% python3 -q
>>> import numpy as np
>>> np.set_printoptions(precision=3, suppress=True, linewidth=140, legacy="1.25")
>>> rd = lambda a: np.round(a, 3) + 0
>>> B = np.array([[2, 3], [3, 1]])
>>> E = np.kron(np.eye(2, dtype=int), B)
>>> print(E)
[[2 3 0 0]
 [3 1 0 0]
 [0 0 2 3]
 [0 0 3 1]]
>>> ev, vecs = np.linalg.eigh(E)
>>> x0 = np.array([-2, -2, -2, -2])
>>> print(x0 @ E @ x0 / (x0 @ x0), rd(ev[0]), rd(ev[-1]))
4.5 -1.541 4.541
>>> print(rd(vecs * np.maximum(ev, 0) @ vecs.T))
[[2.644 2.24  0.    0.   ]
 [2.24  1.897 0.    0.   ]
 [0.    0.    2.644 2.24 ]
 [0.    0.    2.24  1.897]]
>>> print(np.abs(E).sum(axis=1).max(), rd(np.abs(ev).max()))
5 4.541
>>> ev, vecs = np.linalg.eig(E)
>>> print(rd(np.sort(np.linalg.eigvals(E.T))))
[-1.541 -1.541  4.541  4.541]
>>> print(rd(ev))
[ 4.541 -1.541  4.541 -1.541]
>>> print(E @ vecs[:, 0] - ev[0] * vecs[:, 0])
[0. 0. 0. 0.]
>>> print(rd(np.sort(np.linalg.eigvals(np.linalg.inv(E)))))
[-0.649 -0.649  0.22   0.22 ]
>>> print(rd(np.sort(np.linalg.eigvals(E @ E))))
[ 2.376  2.376 20.624 20.624]
>>> B = np.array([[-3, -3], [-2, 3], [2, -1], [-3, 3]])
>>> print(np.einsum("ik,kj->ji", E, B))
[[-12 -11  -5   3]
 [  3  -6   7   0]]
>>> print(np.linalg.matrix_rank(np.vstack([E, B.T])))
4
>>> J = np.loadtxt("test1.csv", delimiter=",")
>>> print(rd(J))
[[  2.697   0.465   0.96    3.465]
 [  2.388  -5.78    2.598   3.259]
 [  2.74   -5.164   2.356   3.493]
 [ -1.467  -2.954   2.855   0.689]
 [ -0.714  -6.434   3.537   1.191]
 [ -0.353  -3.006   2.59    1.431]
 [  5.646  -4.065   1.355   5.43 ]
 [ -0.818  -3.184   2.751   1.121]
 [  9.345  -4.991   0.662   7.897]
 [  7.676  -1.884   0.302   6.784]
 [  6.392  -2.656   0.816   5.928]
 [ -0.943   1.107   1.709   1.038]
 [  0.973   1.16    1.217   2.316]
 [ -0.544  -2.506   2.513   1.304]
 [ -0.562   1.372   1.547   1.292]
 [  0.184  -2.702   2.379   1.789]
 [  7.673 -12.424   2.938   6.782]
 [ -1.344  -3.997   3.085   0.77 ]
 [  0.97   -4.528   2.639   2.314]
 [  7.328  -5.984   1.414   6.552]
 [  2.577  -4.769   2.298   3.385]
 [  3.076   4.539  -0.154   3.718]
 [ -0.292   1.256   1.509   1.472]
 [  9.091  -3.755   0.416   7.728]]
>>> Uu, sig, Vh = np.linalg.svd(J)
>>> print(np.argmax(sig[:-1] / (sig[1:] + 1e-6)) + 1)
3
>>> B = Uu[:, :3] @ np.diag(sig[:3]) @ Vh[:3]
>>> print(rd(np.abs(J - B).max()))
0.0
>>> print(rd(np.linalg.norm(J - B, 2)), rd(sig[3]))
0.0 0.0
>>> M = np.load("block11.npy")
>>> print(M)
[[8 8 2 2]
 [8 8 2 2]
 [2 2 1 1]
 [2 2 1 1]]
>>> Uu, sig, Vh = np.linalg.svd(M)
>>> vecs = Vh[:(sig > 1e-8).sum()]
>>> rng = np.random.default_rng(432)
>>> x0 = M[2] + 2 * M[3] + rng.integers(2) * np.eye(4)[3]
>>> print(x0)
[6. 6. 3. 4.]
>>> print(np.linalg.matrix_rank(np.vstack([M, x0])))
3
>>> F = np.load("w.npy")
>>> print(F)
[[ 2 -1 -3  1 -2]
 [ 0 -2 -1 -1  1]
 [ 0  0 -1 -3 -2]
 [ 0  0  0 -1 -3]
 [ 0  0  0  0 -2]]
>>> f, v = F[3], F[1]
>>> print(f @ f)
10
>>> print(f @ v)
-2
>>> p = (f @ v) / (f @ f) * f
>>> print(np.outer(f, v))
[[ 0  0  0  0  0]
 [ 0  0  0  0  0]
 [ 0  0  0  0  0]
 [ 0  2  1  1 -1]
 [ 0  6  3  3 -3]]
>>> print(rd(p))
[0.  0.  0.  0.2 0.6]
>>> print(np.linalg.matrix_rank(np.outer(f, v)))
1
>>> print([int(np.linalg.matrix_rank(np.linalg.matrix_power(F, p))) for p in range(1, 6)])
[5, 5, 5, 5, 5]
>>> W0 = np.loadtxt("case14.csv", delimiter=",")
>>> print(W0)
[[  2.878  -9.347  11.38 ]
 [  1.757   1.665   4.07 ]
 [ -0.23   -1.772   1.478]
 [  0.782   1.99    2.354]
 [ -4.879   8.447 -13.818]
 [ -0.564   4.511  -0.764]
 [ -4.408   4.274 -11.578]
 [  2.534  -0.535   6.562]
 [ -4.91    9.916 -12.651]
 [  4.302  -9.086  14.259]
 [ -4.572  13.329 -13.175]
 [  2.406  -4.211   6.256]
 [ -1.45   -1.425  -2.972]
 [  0.455   0.373   1.315]
 [  0.896   1.21    3.077]
 [ -5.216   7.044 -14.128]
 [ -1.077   1.302  -2.267]
 [ -1.685   0.729  -6.178]
 [ -6.957  11.473 -15.913]
 [  3.626  -9.428  11.967]
 [  5.894  -9.256  16.624]
 [  4.073  -5.744  10.848]
 [  2.804  -6.56    9.108]
 [ -1.836   0.673  -5.967]
 [ -5.148  10.522 -14.157]
 [ -5.343   8.617 -12.945]
 [  1.377  -3.193   4.286]
 [ -2.763   8.279  -7.111]
 [ -2.111   2.195  -6.071]]
>>> Ac = (W0 - W0.mean(axis=0)) / W0.std(axis=0)
>>> print(np.argwhere(np.abs(Ac) > 2))
[]
>>> c = np.linalg.lstsq(np.delete(Ac, 1, axis=1), Ac[:, 1])[0]
>>> print(np.abs(c).argmax())
1
>>> print(rd(1 - np.var(Ac[:, 1] - np.delete(Ac, 1, axis=1) @ c)))
0.866
>>> labels = W0[:, 0] > np.median(W0[:, 0])
>>> f = W0[labels].mean(axis=0) - W0[~labels].mean(axis=0)
>>> print((((W0 - W0.mean(axis=0)) @ f > 0) == labels).mean())
1.0
>>> print(np.argsort(-np.abs(f).round(6), kind="stable"))
[2 1 0]
>>> print(rd(f))
[ 5.925 -9.842 16.712]
>>> G = np.cov(W0, rowvar=False)
>>> print(G.shape)
(3, 3)
>>> print(np.argsort(-W0.std(axis=0).round(6), kind="stable"))
[2 1 0]
>>> print(rd(W0.std(axis=0)))
[3.453 6.554 9.648]
>>> m1 = np.loadtxt("mat.csv", delimiter=",")
>>> print(m1)
[[ 5.   1.7 -0.9 -0.5 -0.2]
 [ 1.   0.3  0.9  0.4 -0.2]
 [-3.  -0.8  0.5  1.6 -1.2]
 [-4.  -0.7  0.4 -0.5  0. ]
 [-4.  -0.9 -1.  -1.8  0.3]]
>>> f = np.array([-1, -2, 2, 1, 2])
>>> B = m1 + np.outer(f, np.eye(5)[3])
>>> print(np.linalg.matrix_rank(B - m1))
1
>>> print(rd(np.linalg.det(B) / np.linalg.det(m1)), rd(1 + np.linalg.solve(m1, f)[3]))
2.56 2.56
>>> print(rd(B))
[[ 5.   1.7 -0.9 -1.5 -0.2]
 [ 1.   0.3  0.9 -1.6 -0.2]
 [-3.  -0.8  0.5  3.6 -1.2]
 [-4.  -0.7  0.4  0.5  0. ]
 [-4.  -0.9 -1.   0.2  0.3]]
>>> f = np.array([0, -3, 3])
>>> print(rd(np.polyval(f, m1[2])))
[12.   5.4  1.5 -1.8  6.6]
>>> print(rd(np.array([np.convolve(row, f, "same") for row in m1])))
[[-15.    9.9   7.8  -1.2  -0.9]
 [ -3.    2.1  -1.8   1.5   1.8]
 [  9.   -6.6  -3.9  -3.3   8.4]
 [ 12.   -9.9  -3.3   2.7  -1.5]
 [ 12.   -9.3   0.3   2.4  -6.3]]
